$ python3 -q
>>> import numpy as np
>>> import numpy.linalg as la
>>> np.set_printoptions(precision=3, suppress=True, linewidth=200, legacy="1.25")
>>> rng = np.random.default_rng(4037)
>>> idx = rng.integers(0, 2, 4)
>>> data = np.array([[4, 2, 3, 3], [1, 2, 0, -3], [0, 1, -1, 5], [1, 0, -1, 0]]) * (idx[:, None] == idx)
>>> print(data)
[[ 4  0  3  3]
 [ 0  2  0  0]
 [ 0  0 -1  5]
 [ 1  0 -1  0]]
>>> idx = rng.permutation(4)
>>> out = data[:, idx] * rng.choice([-1, 1], 4)
>>> out
array([[ 0, -4,  3,  3],
       [ 2,  0,  0,  0],
       [ 0,  0,  5, -1],
       [ 0, -1,  0, -1]])
>>> U, _, Vt = la.svd(data.T @ out)
>>> print(np.round(la.lstsq(data, out)[0], 3) + 0)
[[ 0. -1.  0.  0.]
 [ 1.  0.  0.  0.]
 [ 0.  0.  0.  1.]
 [ 0.  0.  1.  0.]]
>>> idx
array([1, 0, 3, 2])
>>> x0 = np.array([1, -1, 0, 2])
>>> target = data @ x0
>>> c, lr = np.zeros(4), 1 / la.norm(data, 2) ** 2
>>> for i in range(150):
...     c -= lr * data.T @ (data @ c - target)
...     if i % 50 == 0: print(i, round(la.norm(data @ c - target), 3))
... 
0 2.305
50 0.047
100 0.004
>>> c.round(3) + 0
array([ 1., -1.,  0.,  2.])
>>> mat = np.load("sample13.npy")
>>> mat
array([[0.37 , 0.333, 0.111, 0.185, 0.   ],
       [0.125, 0.208, 0.333, 0.125, 0.208],
       [0.158, 0.237, 0.158, 0.211, 0.237],
       [0.219, 0.062, 0.188, 0.25 , 0.281],
       [0.348, 0.13 , 0.174, 0.217, 0.13 ]])
>>> mat @ np.ones(5)
array([1., 1., 1., 1., 1.])
>>> print(la.matrix_power(mat, 100))
[[0.247 0.203 0.19  0.196 0.164]
 [0.247 0.203 0.19  0.196 0.164]
 [0.247 0.203 0.19  0.196 0.164]
 [0.247 0.203 0.19  0.196 0.164]
 [0.247 0.203 0.19  0.196 0.164]]
>>> pr = np.eye(5)[0]
>>> for _ in range(3):
...     pr = pr @ mat
...     print(pr.round(3))
... 
[0.37  0.333 0.111 0.185 0.   ]
[0.237 0.231 0.205 0.18  0.148]
[0.24  0.206 0.195 0.193 0.166]
>>> x0 = np.array([0, 3, -1, 0, 1])
>>> h1 = np.maximum(mat @ x0, 0)
>>> mat * (h1 > 1e-9)[:, None]
array([[0.37 , 0.333, 0.111, 0.185, 0.   ],
       [0.125, 0.208, 0.333, 0.125, 0.208],
       [0.158, 0.237, 0.158, 0.211, 0.237],
       [0.219, 0.062, 0.188, 0.25 , 0.281],
       [0.348, 0.13 , 0.174, 0.217, 0.13 ]])
>>> np.flatnonzero(h1 > 1e-9)
array([0, 1, 2, 3, 4])
>>> gram = mat.T @ mat
>>> print(la.matrix_rank(gram))
5
>>> (mat @ mat.T).shape
(5, 5)
>>> np.diag(gram)
array([0.347, 0.232, 0.214, 0.204, 0.196])
>>> np.allclose(gram, gram.T)
True
>>> hat = np.triu(np.array([[2, 0, -3, 2, 2],
...     [0, 0, 3, -2, -2],
...     [-2, 1, 0, 0, 1],
...     [1, 0, -1, 3, 1],
...     [1, 3, -1, -1, 0]]), 1) + np.eye(5)
>>> out = hat @ mat @ la.inv(hat)
>>> round(float(la.det(out)), 3)
-0.0
>>> F = np.load("a.npy")
>>> print(F)
[[-0.714  0.471 -0.091 -0.509]
 [-0.476 -0.71  -0.509  0.102]
 [ 0.19   0.485 -0.79   0.323]
 [-0.476  0.197  0.33   0.791]]
>>> hat = np.triu(np.array([[-2, 1, -1, 2], [0, 3, 3, -3], [3, 0, -1, 2], [-2, 1, 2, -2]]), 1) + np.eye(4)
>>> out = hat @ data @ la.inv(hat)
>>> print(la.matrix_rank(out))
4
>>> print(round(la.det(out), 3))
76.0
>>> r0, r1 = F[2], F[1]
>>> r0 @ r0
1.0
>>> pr = (r0 @ r1) / (r0 @ r0) * r0
>>> la.matrix_rank(np.outer(r0, r1))
1
>>> r0 = np.array([5, 8, 5, 4])
>>> out = F + np.outer(r0, np.eye(4)[3])
>>> la.matrix_rank(out - F)
1
>>> out
array([[-0.714,  0.471, -0.091,  4.491],
       [-0.476, -0.71 , -0.509,  8.102],
       [ 0.19 ,  0.485, -0.79 ,  5.323],
       [-0.476,  0.197,  0.33 ,  4.791]])
>>> round(la.det(out) / la.det(F), 3), round(float(1 + la.solve(F, r0)[3]), 3)
(4.053, 4.053)
>>> la.matrix_rank(la.inv(out) - la.inv(F), tol=1e-8)
1
>>> O = out.astype(float).copy()
>>> for j in range(4):
...     O[:, j] -= O[:, :j] @ (O[:, :j].T @ O[:, j])
...     O[:, j] /= la.norm(O[:, j])
... 
>>> O
array([[-0.714,  0.471, -0.091, -0.509],
       [-0.476, -0.71 , -0.509,  0.102],
       [ 0.19 ,  0.485, -0.79 ,  0.323],
       [-0.476,  0.197,  0.33 ,  0.791]])
>>> E = np.array([[6, 7, 5], [5, 6, 4], [-2, -1, -3]])
>>> E
array([[ 6,  7,  5],
       [ 5,  6,  4],
       [-2, -1, -3]])
>>> assert E == E.T
Traceback (most recent call last):
  File "<python-input-57>", line 1, in <module>
    assert E == E.T
           ^^^^^^^^
ValueError: The truth value of an array with more than one element is ambiguous. Use a.any() or a.all()
>>> np.allclose(E, E.T)
False
>>> np.trace(E)
9
>>> la.determinant(E)
Traceback (most recent call last):
  File "<python-input-60>", line 1, in <module>
    la.determinant(E)
    ^^^^^^^^^^^^^^
AttributeError: module 'numpy.linalg' has no attribute 'determinant'
>>> (E - E.T) / 2
array([[ 0. ,  1. ,  3.5],
       [-1. ,  0. ,  2.5],
       [-3.5, -2.5,  0. ]])
>>> print(np.round(np.sort(np.abs(la.eigvals(E))), 3) + 0)
[ 0.     1.923 10.923]
>>> np.round(la.det(E), 3)
-0.0
>>> r0, r1 = E[0], E[1]
>>> r0 @ r0
110
>>> print(r0 @ r1)
92
>>> pr = (r0 @ r1) / (r0 @ r0) * r0
>>> print(np.outer(r0, r1))
[[30 36 24]
 [35 42 28]
 [25 30 20]]
>>> r1 - pr
array([-0.018,  0.145, -0.182])
>>> round((r1 - pr) @ r0, 3)
0.0
>>> out = np.array([[-3, 0], [-1, -1]])
>>> W2 = np.kron(out, E)
>>> la.matrix_rank(W2)
4
>>> W2
array([[-18, -21, -15,   0,   0,   0],
       [-15, -18, -12,   0,   0,   0],
       [  6,   3,   9,   0,   0,   0],
       [ -6,  -7,  -5,  -6,  -7,  -5],
       [ -5,  -6,  -4,  -5,  -6,  -4],
       [  2,   1,   3,   2,   1,   3]])
>>> W2.shape
(6, 6)
>>> np.round(la.norm(W2, 2), 3), np.round(la.norm(out, 2) * la.norm(E, 2), 3)
(44.688, 44.688)
>>> O = F.astype(float).copy()
>>> for j in range(4):
...     O[:, j] -= O[:, :j] @ (O[:, :j].T @ O[:, j])
...     O[:, j] /= la.norm(O[:, j])
... 
>>> print(np.round(O.T @ F, 3) + 0)
[[1. 0. 0. 0.]
 [0. 1. 0. 0.]
 [0. 0. 1. 0.]
 [0. 0. 0. 1.]]
>>> np.round(O.T @ O, 3) + 0
array([[1., 0., 0., 0.],
       [0., 1., 0., 0.],
       [0., 0., 1., 0.],
       [0., 0., 0., 1.]])
>>> J = np.load("dump.npy")
>>> J
array([[ 1.009,  0.977,  0.426,  0.075],
       [ 0.2  , -0.8  ,  0.2  ,  0.2  ],
       [ 0.5  , -0.4  , -1.7  ,  0.3  ],
       [ 1.   ,  0.9  ,  0.5  ,  0.1  ]])
>>> idx = rng.permutation(4)
>>> out = J[:, idx] * rng.choice([-1, 1], 4)
>>> out
array([[ 0.426,  0.977, -1.009,  0.075],
       [ 0.2  , -0.8  , -0.2  ,  0.2  ],
       [-1.7  , -0.4  , -0.5  ,  0.3  ],
       [ 0.5  ,  0.9  , -1.   ,  0.1  ]])
>>> U, _, Vt = la.svd(J.T @ out)
>>> idx
array([2, 1, 0, 3])
>>> np.round(U @ Vt, 3) + 0
array([[ 0.,  0., -1.,  0.],
       [ 0.,  1.,  0.,  0.],
       [ 1.,  0.,  0.,  0.],
       [ 0.,  0.,  0.,  1.]])
>>> np.allclose(J, J.T)
False
>>> np.sort(np.abs(la.eigvals(J)))
array([0.013, 1.067, 1.385, 1.722])
>>> print(np.round(la.det(J), 3))
0.033
>>> np.allclose(J @ J.T, J.T @ J)
False
>>> print((J - J.T) / 2)
[[ 0.     0.388 -0.037 -0.463]
 [-0.388  0.     0.3   -0.35 ]
 [ 0.037 -0.3    0.    -0.1  ]
 [ 0.463  0.35   0.1    0.   ]]
>>> M = np.loadtxt("run2.csv", delimiter=",")
>>> M
array([[  1.185,   0.101,  10.646,  -6.209,   4.863],
       [ 11.669,   5.637,  -3.798,   2.752,   1.459],
       [ -0.527,   5.003, -11.492,  15.131,  -8.027],
       [  9.858,   3.148,  -5.554,  -0.082,   1.19 ]])
>>> out = M / np.sqrt((M ** 2).mean(axis=1, keepdims=True))
>>> out[1]
array([ 1.883,  0.91 , -0.613,  0.444,  0.235])
>>> la.matrix_rank(out) == la.matrix_rank(M)
True
>>> K = np.load("out19.npy")
>>> print(K)
[[  6  -8  -2  22 -28]
 [  0   4  -1  -4   5]
 [  9  12  -9   9 -12]
 [ -9  -4   7 -17  22]]
>>> out = np.array([[3, -3], [-2, -1], [-1, -3], [2, 0]])
>>> print(la.matrix_rank(np.vstack([data, out.T])))
4
>>> np.einsum("ij,ij->i", data, data)
array([34,  4, 26,  2])
>>> np.einsum("ik,kj->ij", data, out)
array([[ 15, -21],
       [ -4,  -2],
       [ 11,   3],
       [  4,   0]])
>>> np.einsum("ik,kj->ji", data, out)
array([[ 15,  -4,  11,   4],
       [-21,  -2,   3,   0]])
